In [1]: import numpy as np

In [2]: from numpy import linalg as LA

In [3]: np.set_printoptions(suppress=True, linewidth=160)

In [4]: def rnd(a):
   ...:     return np.round(a, 1) + 0
   ...: 

In [5]: m1 = np.loadtxt("block10.csv", delimiter=",")

In [6]: m1
Out[6]: 
array([[ 16.,   5.,   0., -16.,  -8.,  -1.,  14.],
       [  5.,  -8., -13.,   0.,  -8.,   6.,  -4.],
       [  0., -13.,  -4., -15.,   7.,  17.,  10.],
       [-16.,   0., -15.,  12.,   3.,   1.,   0.],
       [ -8.,  -8.,   7.,   3., -12.,  -2.,  -6.],
       [ -1.,   6.,  17.,   1.,  -2.,  18.,  -1.],
       [ 14.,  -4.,  10.,   0.,  -6.,  -1.,   4.]])

In [7]: x0 = np.array([-2, -1, 3, 2, -1, 3, -3])

In [8]: target = m1 @ x0

In [9]: target
Out[9]: array([-106.,   -3.,  -15.,   11.,   75.,  108.,   -3.])

In [10]: rnd(LA.solve(m1, -2 * target))
Out[10]: array([ 4.,  2., -6., -4.,  2., -6.,  6.])

In [11]: rnd(LA.solve(m1.T, m1[2]))
Out[11]: array([0., 0., 1., 0., 0., 0., 0.])

In [12]: rnd(LA.solve(m1, m1[:, 2]))
Out[12]: array([0., 0., 1., 0., 0., 0., 0.])

In [13]: x0 = np.array([-2, 2, 2, -1, 3, -2, 0])

In [14]: target = m1 @ x0

In [15]: b, lr = np.zeros(7), 1 / LA.norm(m1, 2) ** 2

In [16]: for i in range(6):
    ...:     b -= lr * m1.T @ (m1 @ b - target)
    ...:     if i % 2 == 0: print(i, round(LA.norm(m1 @ b - target), 1))
    ...: 
0 69.2
2 39.8
4 25.7

In [17]: rnd(LA.cond(m1))
Out[17]: np.float64(5.0)

In [18]: np.all(LA.eigvalsh(m1) > 0)
Out[18]: np.False_

In [19]: try:
    ...:     LA.cholesky(m1)
    ...: except LA.LinAlgError as e:
    ...:     print(e)
    ...: 
Matrix is not positive definite

In [20]: B = LA.inv(m1)

In [21]: np.allclose(B, m1.T)
Out[21]: False

In [22]: (np.abs(B) > 1e-9).astype(int)
Out[22]: 
array([[1, 1, 1, 1, 1, 1, 1],
       [1, 1, 1, 1, 1, 1, 1],
       [1, 1, 1, 1, 1, 1, 1],
       [1, 1, 1, 1, 1, 1, 1],
       [1, 1, 1, 1, 1, 1, 1],
       [1, 1, 1, 1, 1, 1, 1],
       [1, 1, 1, 1, 1, 1, 1]])

In [23]: rnd(LA.det(m1) * LA.det(B))
Out[23]: np.float64(1.0)

In [24]: rnd(B)
Out[24]: 
array([[0. , 0. , 0. , 0. , 0. , 0. , 0. ],
       [0. , 0. , 0. , 0. , 0. , 0. , 0. ],
       [0. , 0. , 0. , 0. , 0. , 0. , 0. ],
       [0. , 0. , 0. , 0. , 0. , 0. , 0.1],
       [0. , 0. , 0. , 0. , 0. , 0. , 0. ],
       [0. , 0. , 0. , 0. , 0. , 0. , 0. ],
       [0. , 0. , 0. , 0.1, 0. , 0. , 0.1]])

In [25]: rnd(m1 @ B)
Out[25]: 
array([[1., 0., 0., 0., 0., 0., 0.],
       [0., 1., 0., 0., 0., 0., 0.],
       [0., 0., 1., 0., 0., 0., 0.],
       [0., 0., 0., 1., 0., 0., 0.],
       [0., 0., 0., 0., 1., 0., 0.],
       [0., 0., 0., 0., 0., 1., 0.],
       [0., 0., 0., 0., 0., 0., 1.]])

In [26]: W2 = 3 * np.array([[-0.2, 2.0, -0.1, 1.5, 0.2, 1.8],
    ...:     [-1.4, 0.7, -0.6, -0.6, -1.9, -1.0],
    ...:     [-1.5, 0.4, -0.7, 2.2, 0.8, -0.5]])

In [27]: rng = np.random.default_rng(55783)

In [28]: labels = rng.integers(0, 3, 29)

In [29]: mat = W2[labels] + rng.normal(size=(29, 6))

In [30]: rnd(mat)
Out[30]: 
array([[-4.9,  2.8, -0.6, -2.4, -3.8, -3.2],
       [-5.1,  5.2, -3.1, -0.1, -7. , -2.9],
       [ 0.6,  6.3, -0.6,  7. ,  0.1,  5.3],
       [-0.1,  7.3, -0.6,  3.9, -1.4,  6.2],
       [-4.2,  1. , -2.9, -1.1, -5.2, -2.1],
       [-1.8,  4.3,  0.4,  4.4, -1.1,  4.3],
       [-4.4,  2.1, -2.6, -1.5, -5.4, -3.8],
       [-3.4,  0. , -0.9, -0.7, -6.9, -2.1],
       [-4.1,  2.7, -1.1, -2.3, -4.5, -3.7],
       [-5.1,  1.5, -2.1,  4. ,  1.4, -0.7],
       [ 2.4,  7.1, -2.3,  5.8,  0.5,  5.9],
       [-5.7,  0.8, -2.1,  6.5,  2. , -0.8],
       [-1.5,  6.3, -0.9,  5. , -0.5,  4.5],
       [-3. ,  5.6,  0.4,  3.3,  1.2,  4.5],
       [-5.3,  2.7, -3.1, -1.4, -5.6, -2.4],
       [-5.1,  2.4, -2.4,  7.9,  0.2, -2.1],
       [-1.2,  6.6,  0.7,  5.4,  0.7,  1.8],
       [-4.2,  1.7, -1.9,  6.9,  2.3, -2.1],
       [-4.9,  2.8, -2. , -2.2, -6. , -3.6],
       [-4.1,  1.4, -2. , -2.1, -5.5, -2.8],
       [-4.1,  2.6, -2.9, -1.7, -5.3, -0.6],
       [-5.1,  0.5, -1.8,  7.4,  3.3, -1.7],
       [-5.3,  2.8, -2.4, -0.7, -6.5, -4.8],
       [-0.3,  5.2, -0.1,  3.9,  1.6,  6.7],
       [-3.8,  7. , -0.1,  4.7, -1.1,  5.8],
       [-0.6,  5.8,  0.3,  4.4,  0.1,  4.9],
       [-5.4, -1.1, -2.4,  5. ,  2.8, -2.8],
       [-4.3,  2.1,  0.4, -1.8, -4.7, -3.2],
       [-2.6, -0.2, -3.3, -1.5, -7.4, -4.1]])

In [31]: dist = LA.norm(mat[:, None] - mat[None], axis=-1)

In [32]: dist[24].round(6).argsort(kind="stable")[:4]
Out[32]: array([24, 12, 13,  5])

In [33]: np.unravel_index(dist.round(6).argmax(), dist.shape)
Out[33]: (np.int64(10), np.int64(28))
